$ python -q
>>> import numpy as np
>>> np.set_printoptions(precision=3, suppress=True, linewidth=120, sign=" ")
>>> M = np.loadtxt("w.csv", delimiter=",")
>>> M
array([[-0.235, -0.159, -0.446],
       [ 0.397,  0.273,  0.686],
       [-0.03 , -0.02 , -0.06 ],
       [ 0.119,  0.08 ,  0.235],
       [-0.558, -0.397, -0.851],
       [-0.178, -0.119, -0.345],
       [ 0.345,  0.235,  0.617],
       [ 0.371,  0.254,  0.653],
       [ 0.207,  0.139,  0.397],
       [-0.235, -0.159, -0.446]])
>>> Ac = M - M.mean(axis=0)
>>> U, sig, Vt = np.linalg.svd(Ac, full_matrices=False)
>>> np.abs(Vt[0]).argmax()
np.int64(2)
>>> sig
array([ 2.018,  0.088,  0.001])
>>> np.linalg.matrix_rank(Ac)
np.int64(3)
>>> (np.sign(U[:, 0]) == np.sign(U[0, 0])).astype(int)
array([ 1,  0,  1,  0,  1,  1,  0,  0,  0,  1])
>>> np.round(sig ** 2 / (sig ** 2).sum(), 3) + 0
array([ 0.998,  0.002,  0.   ])
>>> np.round(Ac.mean(axis=0), 3) + 0
array([ 0.,  0.,  0.])
>>> np.searchsorted(np.cumsum(sig ** 2) / (sig ** 2).sum(), 0.9) + 1
np.int64(1)
>>> U, sig, Vt = np.linalg.svd(M)
>>> sig
array([ 2.024,  0.09 ,  0.002])
>>> np.argmax(sig[:-1] / (sig[1:] + 1e-6)) + 1
np.int64(2)
>>> M2 = U[:, :2] @ np.diag(sig[:2]) @ Vt[:2]
>>> M2
array([[-0.235, -0.158, -0.446],
       [ 0.397,  0.273,  0.686],
       [-0.03 , -0.02 , -0.06 ],
       [ 0.119,  0.08 ,  0.235],
       [-0.558, -0.397, -0.851],
       [-0.178, -0.119, -0.345],
       [ 0.345,  0.236,  0.617],
       [ 0.371,  0.254,  0.653],
       [ 0.207,  0.139,  0.397],
       [-0.235, -0.158, -0.446]])
>>> np.round(np.linalg.norm(M - M2) / np.linalg.norm(M), 3)
np.float64(0.001)
>>> np.linalg.matrix_rank(M2)
np.int64(2)
>>> round(np.linalg.norm(M - M2, 2), 3), np.round(sig[2], 3)
(np.float64(0.002), np.float64(0.002))
>>> round(np.abs(M - M2).max(), 3)
np.float64(0.001)
